In [1]: import numpy as np

In [2]: np.set_printoptions(precision=4, suppress=True, linewidth=120, floatmode="fixed")

In [3]: def rd(a):
   ...:     return np.round(a, 4) + 0
   ...: 

In [4]: rng = np.random.default_rng(754)

In [5]: labels = rng.integers(0, 2, 7)

In [6]: J = (labels[:, None] == labels) * -3 + np.eye(7)

In [7]: J
Out[7]: 
array([[-2.0000,  0.0000, -3.0000, -3.0000, -3.0000,  0.0000,  0.0000],
       [ 0.0000, -2.0000,  0.0000,  0.0000,  0.0000, -3.0000, -3.0000],
       [-3.0000,  0.0000, -2.0000, -3.0000, -3.0000,  0.0000,  0.0000],
       [-3.0000,  0.0000, -3.0000, -2.0000, -3.0000,  0.0000,  0.0000],
       [-3.0000,  0.0000, -3.0000, -3.0000, -2.0000,  0.0000,  0.0000],
       [ 0.0000, -3.0000,  0.0000,  0.0000,  0.0000, -2.0000, -3.0000],
       [ 0.0000, -3.0000,  0.0000,  0.0000,  0.0000, -3.0000, -2.0000]])

In [8]: labels = rng.permutation(7)

In [9]: A2 = J[:, labels] * rng.choice([-1, 1], 7)

In [10]: A2
Out[10]: 
array([[ 3.0000,  0.0000,  3.0000, -0.0000, -2.0000,  0.0000, -3.0000],
       [-0.0000, -2.0000, -0.0000,  3.0000,  0.0000, -3.0000,  0.0000],
       [ 3.0000,  0.0000,  3.0000, -0.0000, -3.0000,  0.0000, -2.0000],
       [ 3.0000,  0.0000,  2.0000, -0.0000, -3.0000,  0.0000, -3.0000],
       [ 2.0000,  0.0000,  3.0000, -0.0000, -3.0000,  0.0000, -3.0000],
       [-0.0000, -3.0000, -0.0000,  3.0000,  0.0000, -2.0000,  0.0000],
       [-0.0000, -3.0000, -0.0000,  2.0000,  0.0000, -3.0000,  0.0000]])

In [11]: Uu, _, Vt = np.linalg.svd(J.T @ A2)

In [12]: rd(Uu @ Vt)
Out[12]: 
array([[ 0.0000,  0.0000,  0.0000,  0.0000,  1.0000,  0.0000,  0.0000],
       [ 0.0000,  1.0000,  0.0000,  0.0000,  0.0000,  0.0000,  0.0000],
       [ 0.0000,  0.0000,  0.0000,  0.0000,  0.0000,  0.0000,  1.0000],
       [ 0.0000,  0.0000, -1.0000,  0.0000,  0.0000,  0.0000,  0.0000],
       [-1.0000,  0.0000,  0.0000,  0.0000,  0.0000,  0.0000,  0.0000],
       [ 0.0000,  0.0000,  0.0000,  0.0000,  0.0000,  1.0000,  0.0000],
       [ 0.0000,  0.0000,  0.0000, -1.0000,  0.0000,  0.0000,  0.0000]])

In [13]: labels
Out[13]: array([4, 1, 3, 6, 0, 5, 2])

In [14]: Q, Rm = np.linalg.qr(A2)

In [15]: rd(Rm)
Out[15]: 
array([[-5.5678,  0.0000, -5.3882,  0.0000,  5.3882,  0.0000,  5.3882],
       [ 0.0000,  4.6904,  0.0000, -4.4772,  0.0000,  4.4772,  0.0000],
       [ 0.0000,  0.0000, -1.4028,  0.0000,  0.6899,  0.0000,  0.6899],
       [ 0.0000,  0.0000,  0.0000, -1.3981,  0.0000,  0.6828,  0.0000],
       [ 0.0000,  0.0000,  0.0000,  0.0000,  1.2214,  0.0000,  0.4027],
       [ 0.0000,  0.0000,  0.0000,  0.0000,  0.0000, -1.2200,  0.0000],
       [ 0.0000,  0.0000,  0.0000,  0.0000,  0.0000,  0.0000,  1.1531]])

In [16]: rd(abs(Rm[0, 0])), rd(np.linalg.norm(A2[:, 0]))
Out[16]: (np.float64(5.5678), np.float64(5.5678))

In [17]: rd(np.abs(np.diag(Rm)))
Out[17]: array([5.5678, 4.6904, 1.4028, 1.3981, 1.2214, 1.2200, 1.1531])

In [18]: labels = rng.permutation(7)

In [19]: labels
Out[19]: array([1, 6, 3, 4, 2, 0, 5])

In [20]: A2 = J[labels][:, labels]

In [21]: np.trace(A2)
Out[21]: np.float64(-14.0)

In [22]: np.allclose(A2, J)
Out[22]: False

In [23]: rd(np.sort(np.abs(np.linalg.eigvals(A2))))
Out[23]: array([ 1.0000,  1.0000,  1.0000,  1.0000,  1.0000,  8.0000, 11.0000])

In [24]: A2
Out[24]: 
array([[-2.0000, -3.0000,  0.0000,  0.0000,  0.0000,  0.0000, -3.0000],
       [-3.0000, -2.0000,  0.0000,  0.0000,  0.0000,  0.0000, -3.0000],
       [ 0.0000,  0.0000, -2.0000, -3.0000, -3.0000, -3.0000,  0.0000],
       [ 0.0000,  0.0000, -3.0000, -2.0000, -3.0000, -3.0000,  0.0000],
       [ 0.0000,  0.0000, -3.0000, -3.0000, -2.0000, -3.0000,  0.0000],
       [ 0.0000,  0.0000, -3.0000, -3.0000, -3.0000, -2.0000,  0.0000],
       [-3.0000, -3.0000,  0.0000,  0.0000,  0.0000,  0.0000, -2.0000]])

In [25]: rd(np.linalg.det(A2)), rd(np.linalg.det(J[labels]))
Out[25]: (np.float64(88.0), np.float64(-88.0))

In [26]: m1 = np.loadtxt("out18.csv", delimiter=",")

In [27]: m1
Out[27]: 
array([[ 0.0731, -0.3022, -0.0330, -0.5851,  0.2233,  0.2554,  0.1533,  4.5057],
       [-0.4021, -1.8549, -0.2843,  0.2816, -0.1468, -2.8652, -2.2764, -1.7131],
       [-0.3154,  0.2964,  2.7268, -0.3939,  1.1605,  0.4803,  1.8796,  4.5137],
       [-1.3220,  1.2632,  3.8160, -4.6632,  5.5888,  0.1478, -0.3717,  2.6293],
       [-1.8468,  0.4417,  6.0274, -1.0530, -2.4286,  0.0290,  1.2309, -0.3340],
       [ 0.8506, -2.4684,  1.8160, -0.2223,  1.3678,  1.5130,  1.8035,  2.1392],
       [-0.4940,  1.1362, -4.9865, -0.6027, -2.1823, -1.2680, -2.9589, -2.4370],
       [-0.5060,  2.4366, -5.1052,  5.1170, -1.4537,  2.3171,  0.4084, -4.8531],
       [-1.5251, -1.8276,  2.8523, -1.5874, -5.2287, -2.8260, -1.4955, -3.9401],
       [-2.7202, -4.6074,  0.8052, -1.6374, -2.4910, -0.8493, -1.2015,  0.3002],
       [ 0.9083, -2.0786,  1.2827, -4.5280,  1.6033,  1.7372, -0.4423,  2.6179],
       [ 0.4022, -1.3311, -3.7082,  0.2776,  0.2436,  1.7769, -1.2433,  2.4190],
       [-1.2702,  2.2500,  1.8010,  1.5856,  0.2283, -0.2081,  2.9846,  0.2823],
       [-0.3813,  0.4800, -6.5583,  0.0149,  0.1860, -0.9677, -2.3342, -2.1249],
       [-3.2359, -1.2362, -5.3694,  3.8836, -1.4413, -1.1370,  2.3894, -3.2529],
       [-0.2479,  0.4847, -1.5077,  3.8150,  2.1935,  0.4351,  1.8742, -0.1775],
       [-1.1332,  0.4816, -3.6046, -0.7520, -0.5297, -0.6988,  1.1987,  0.8183],
       [-0.6310,  0.0703,  1.4083, -2.9643,  0.1195,  2.0842, -2.0324,  0.2660],
       [-2.9973, -0.4102,  0.2765, -2.5290, -1.3267, -2.4882, -1.0918,  3.1907],
       [ 0.1981,  0.2424, -0.1159,  0.6002, -1.6633, -0.0950, -0.4663, -1.2401],
       [ 1.7345, -0.6204, -5.7237, -1.2827, -0.6502,  0.7299, -0.0853,  4.1912],
       [-0.9208, -2.0479,  0.8539, -0.6419,  0.7207,  0.8790, -0.9298, -0.3522],
       [-0.4370, -1.6380, -0.9563, -1.4086,  4.2841, -1.1439,  1.3840,  1.0192],
       [ 0.2432, -1.3437,  3.6829,  0.7073, -0.0779, -2.3617, -0.3018, -1.8112],
       [-0.6056,  1.9870,  2.4484, -1.0414, -0.8088,  0.8803, -2.0182, -2.9138],
       [ 1.1691, -1.7004, -2.5505,  2.4616,  2.1762,  1.0659, -0.0276,  3.3802],
       [ 0.0557,  0.6919,  0.7790, -4.9338, -0.0565,  1.2634,  1.7678, -2.7029],
       [-0.6894,  1.8998,  2.5887, -0.8295, -0.0684, -0.9423,  0.2257,  0.7966],
       [ 2.4430,  0.3875, -1.6898, -1.8230,  2.4564,  0.8345, -2.4428,  4.9890],
       [-0.8918,  2.2624, -1.7611,  5.1592, -2.1674, -0.3971,  1.7741,  2.0861],
       [ 0.4797,  0.0159, -1.8505,  1.2291, -1.0513, -0.0761, -1.5663, -3.4551],
       [-1.2168,  2.8820,  1.8481, -2.8279, -1.5524, -2.2078,  3.6796, -0.0506],
       [ 0.2465,  1.7523, -1.2413,  0.4332,  1.0153, -2.3494,  1.3964,  0.5160],
       [ 1.3930,  3.9237,  1.4064,  3.4761,  0.7209,  0.1157, -2.7819,  0.0207],
       [ 1.7087,  0.9455, -0.9853, -0.2232,  1.7905, -0.5669, -0.7532,  1.3669],
       [ 0.5645,  0.1882, -2.5142, -0.7654,  0.5075,  0.9999, -1.1053,  2.4146]])

In [28]: vec = np.array([0, 1, 0, 1, 0, 1, 0, 0])

In [29]: target = m1 @ vec

In [30]: beta, lr = np.zeros(8), 1 / np.linalg.norm(m1, 2) ** 2

In [31]: for i in range(50):
    ...:     beta -= lr * m1.T @ (m1 @ beta - target)
    ...:     if i % 10 == 0: print(i, round(np.linalg.norm(m1 @ beta - target), 4))
    ...: 
0 11.5158
10 1.6513
20 0.6488
30 0.2896
40 0.1331

In [32]: rd(beta)
Out[32]: array([ 0.0103,  0.9987, -0.0001,  0.9990, -0.0019,  0.9953,  0.0034, -0.0009])

In [33]: vec = np.array([1, 5, 5, 5, 7, 3, 5, 3])

In [34]: target = m1 @ vec

In [35]: rd(np.linalg.lstsq(m1, target)[0])
Out[35]: array([1.0000, 5.0000, 5.0000, 5.0000, 7.0000, 3.0000, 5.0000, 3.0000])

In [36]: rd(np.linalg.solve(m1.T @ m1, m1.T @ target))
Out[36]: array([1.0000, 5.0000, 5.0000, 5.0000, 7.0000, 3.0000, 5.0000, 3.0000])

In [37]: target = target + 0.1 * rng.normal(size=36)

In [38]: rd(target)
Out[38]: 
array([ 12.2539, -35.9641,  45.3363,  46.2947,  13.3912,  25.9716, -63.8946,  -4.0566, -68.5803, -55.1008,  -3.7748,
       -15.3032,  43.5762, -50.2945, -28.2114,  39.0788, -17.8670, -10.4228, -28.8660, -14.3979, -26.5141,  -7.9571,
        16.1292,   1.0671,  -5.6347,  20.7561, -13.1468,  17.8417,   9.2016,  26.2606, -28.3317,   9.1515,  13.5980,
        36.7495,  11.5098,  -6.6319])

In [39]: beta, *_ = np.linalg.lstsq(m1, target)

In [40]: rd(beta)
Out[40]: array([1.0125, 4.9899, 4.9925, 4.9944, 6.9883, 2.9760, 5.0148, 3.0084])

In [41]: [round(float(np.linalg.norm(np.linalg.solve(m1.T @ m1 + lam * np.eye(8), m1.T @ target))), 2) for lam in (0, 1, 10, 100)]
Out[41]: [12.95, 12.87, 12.24, 8.36]

In [42]: rd(m1.T @ (target - m1 @ beta))
Out[42]: array([0.0000, 0.0000, 0.0000, 0.0000, 0.0000, 0.0000, 0.0000, 0.0000])

In [43]: Uu, sig, Vt = np.linalg.svd(m1, full_matrices=False)

In [44]: (sig > 1e-8).sum()
Out[44]: np.int64(8)

In [45]: np.abs(Uu[:, 0]).round(6).argmax()
Out[45]: np.int64(7)

In [46]: rd(sig / sig[0])
Out[46]: array([1.0000, 0.8722, 0.6611, 0.5264, 0.4738, 0.4463, 0.3806, 0.2723])

In [47]: rd(Uu.T @ Uu)
Out[47]: 
array([[1.0000, 0.0000, 0.0000, 0.0000, 0.0000, 0.0000, 0.0000, 0.0000],
       [0.0000, 1.0000, 0.0000, 0.0000, 0.0000, 0.0000, 0.0000, 0.0000],
       [0.0000, 0.0000, 1.0000, 0.0000, 0.0000, 0.0000, 0.0000, 0.0000],
       [0.0000, 0.0000, 0.0000, 1.0000, 0.0000, 0.0000, 0.0000, 0.0000],
       [0.0000, 0.0000, 0.0000, 0.0000, 1.0000, 0.0000, 0.0000, 0.0000],
       [0.0000, 0.0000, 0.0000, 0.0000, 0.0000, 1.0000, 0.0000, 0.0000],
       [0.0000, 0.0000, 0.0000, 0.0000, 0.0000, 0.0000, 1.0000, 0.0000],
       [0.0000, 0.0000, 0.0000, 0.0000, 0.0000, 0.0000, 0.0000, 1.0000]])

In [48]: K = np.load("run15.npy")

In [49]: K
Out[49]: 
array([[-4.1434, -1.1170, -2.5315, -0.4189],
       [ 2.7583, -2.2903, -0.0656,  3.4845],
       [ 3.1880, -1.2864,  3.4407, -1.1590],
       [-2.7478, -2.5208, -0.3477, -3.3127],
       [-3.4441, -1.1677, -3.0945, -1.4827],
       [-0.3505, -3.7399, -1.7426,  2.8025],
       [-1.7448, -2.5572, -2.7668, -2.7858],
       [ 2.9335, -2.3501, -0.6945, -3.2232],
       [ 2.3555,  0.6894,  1.3948,  4.1268],
       [-0.8049,  0.6403, -3.4620, -3.4578],
       [ 3.3493, -2.3412, -1.2372, -2.6020],
       [ 3.0830, -3.3167,  1.8116, -1.1013],
       [ 1.5503,  1.9819, -2.3519, -3.6245]])

In [50]: Ac = K - K.mean(axis=0)

In [51]: Uu, sig, Vt = np.linalg.svd(Ac, full_matrices=False)

In [52]: np.searchsorted(np.cumsum(sig ** 2) / (sig ** 2).sum(), 0.9) + 1
Out[52]: np.int64(3)

In [53]: np.abs(Uu[:, 0]).argmax()
Out[53]: np.int64(8)

In [54]: rd((sig ** 2).sum() ** 2 / (sig ** 4).sum())
Out[54]: np.float64(2.7244)

In [55]: rd(Ac.mean(axis=0))
Out[55]: array([0.0000, 0.0000, 0.0000, 0.0000])

In [56]: np.linalg.matrix_rank(Ac)
Out[56]: np.int64(4)

In [57]: rd(sig)
Out[57]: array([11.7870,  8.7772,  5.9163,  4.4094])

In [58]: np.abs(Vt[0]).argmax()
Out[58]: np.int64(0)
